$ python3 -q
>>> import numpy as np
>>> np.set_printoptions(suppress=True, linewidth=140)
>>> A = np.load("arr.npy")
>>> A
array([[ 0.  , -0.1 ,  0.9 ,  0.8 ],
       [-0.96,  0.68, -0.18,  1.94],
       [-1.  ,  1.  ,  0.2 ,  2.  ]])
>>> rng = np.random.default_rng(314)
>>> A2 = A + rng.integers(-2, 3, (3, 2)) @ rng.integers(-2, 3, (2, 4))
>>> A2.round(2)
array([[-2.  , -2.1 ,  4.9 , -1.2 ],
       [-0.96, -0.32,  3.82, -1.06],
       [-2.  ,  0.  ,  2.2 ,  1.  ]])
>>> np.linalg.matrix_rank(A2 - A, tol=1e-8)
np.int64(2)
>>> A2 - A
array([[-2., -2.,  4., -2.],
       [ 0., -1.,  4., -3.],
       [-1., -1.,  2., -1.]])
>>> np.round(np.linalg.svd(A2 - A, compute_uv=False), 2) + 0
array([7.6 , 1.81, 0.  ])
>>> X = np.load("dump.npy")
>>> X
array([[0, 0, 0, 0],
       [2, 2, 0, 0],
       [2, 0, 2, 0],
       [0, 2, 0, 2]])
>>> np.round(X @ np.linalg.pinv(X) @ X, 2) + 0
array([[0., 0., 0., 0.],
       [2., 2., 0., 0.],
       [2., 0., 2., 0.],
       [0., 2., 0., 2.]])
>>> np.abs(np.diag(np.linalg.qr(X)[1])) > 1e-9
array([ True,  True,  True, False])
>>> idx = rng.permutation(4)
>>> idx
array([2, 1, 3, 0])
>>> A2 = X[idx][:, idx]
>>> np.round(np.sort(np.abs(np.linalg.eigvals(A2))), 2)
array([0., 2., 2., 2.])
>>> np.allclose(A2, X)
False
>>> np.round(np.linalg.norm(X, 2), 2)
np.float64(3.7)
>>> round(np.linalg.norm(X, "nuc"), 2)
np.float64(8.05)
>>> round(np.linalg.norm(X[3] - X[2]), 2)
np.float64(4.0)
>>> round(np.linalg.norm(X) ** 2 / np.linalg.norm(X, 2) ** 2, 2)
np.float64(1.76)
>>> round(float(np.linalg.norm(X, 1)), 2), np.round(np.linalg.norm(X, np.inf), 2)
(4.0, np.float64(4.0))
>>> idx = rng.integers(0, 2, 2)
>>> data = np.array([[0, 0], [-2, -1]]) * (idx[:, None] == idx)
>>> data
array([[ 0,  0],
       [-2, -1]])
>>> # rank 1
>>> A2 = data + rng.integers(-2, 3, (2, 1)) @ rng.integers(-2, 3, (1, 2))
>>> A2
array([[-2,  1],
       [ 0, -2]])
>>> np.linalg.matrix_rank(A2 - data, tol=1e-8)
np.int64(1)
>>> np.abs(A2 - data).sum(axis=1)
array([3, 3])
>>> np.round(np.linalg.svd(A2 - data, compute_uv=False), 2) + 0
array([3.16, 0.  ])
>>> A2 - data
array([[-2,  1],
       [ 2, -1]])
